$ ipython --no-banner

In [1]: import numpy as np

In [2]: from numpy import linalg as LA

In [3]: np.set_printoptions(precision=2, suppress=True, linewidth=100, floatmode="fixed")

In [4]: X = np.array([[3.0, 0.0, 0.0], [0.0, 3.0, 2.0], [0.0, 2.0, 3.0]])

In [5]: X
Out[5]: 
array([[3.00, 0.00, 0.00],
       [0.00, 3.00, 2.00],
       [0.00, 2.00, 3.00]])

In [6]: (X - X.T) / 2
Out[6]: 
array([[0.00, 0.00, 0.00],
       [0.00, 0.00, 0.00],
       [0.00, 0.00, 0.00]])

In [7]: X.inv()
---------------------------------------------------------------------------
AttributeError                            Traceback (most recent call last)
Cell In[7], line 1
----> 1 X.inv()

AttributeError: 'numpy.ndarray' object has no attribute 'inv'

In [8]: np.allclose(X, X.T)
Out[8]: True

In [9]: f = np.array([1, 0, 2])

In [10]: A2 = X + np.outer(f, np.eye(3)[1])

In [11]: LA.matrix_rank(A2 - X)
Out[11]: np.int64(1)

In [12]: m1 = np.loadtxt("run15.csv", delimiter=",")

In [13]: m1
Out[13]: 
array([[0.50, 0.00, 0.00, 0.50],
       [0.33, 0.33, 0.00, 0.33],
       [0.50, 0.00, 0.50, 0.00],
       [0.00, 0.00, 0.00, 1.00]])

In [14]: # a transition matrix

In [15]: U, s = LA.svd(m1)
---------------------------------------------------------------------------
ValueError                                Traceback (most recent call last)
Cell In[15], line 1
----> 1 U, s = LA.svd(m1)

ValueError: too many values to unpack (expected 2)

In [16]: U, s, VT = LA.svd(m1, full_matrices=False)

In [17]: np.abs(U[:, 0]).round(6).argmax()
Out[17]: np.int64(3)

In [18]: np.round(U.T @ m1 @ VT.T, 2) + 0
Out[18]: 
array([[1.24, 0.00, 0.00, 0.00],
       [0.00, 0.78, 0.00, 0.00],
       [0.00, 0.00, 0.37, 0.00],
       [0.00, 0.00, 0.00, 0.23]])

In [19]: np.round(U.T @ U, 2) + 0
Out[19]: 
array([[1.00, 0.00, 0.00, 0.00],
       [0.00, 1.00, 0.00, 0.00],
       [0.00, 0.00, 1.00, 0.00],
       [0.00, 0.00, 0.00, 1.00]])

In [20]: U.shape, s.shape, VT.shape
Out[20]: ((4, 4), (4,), (4, 4))

In [21]: s / s[0]
Out[21]: array([1.00, 0.63, 0.30, 0.19])

In [22]: np.allclose(U * s @ VT, m1)
Out[22]: True
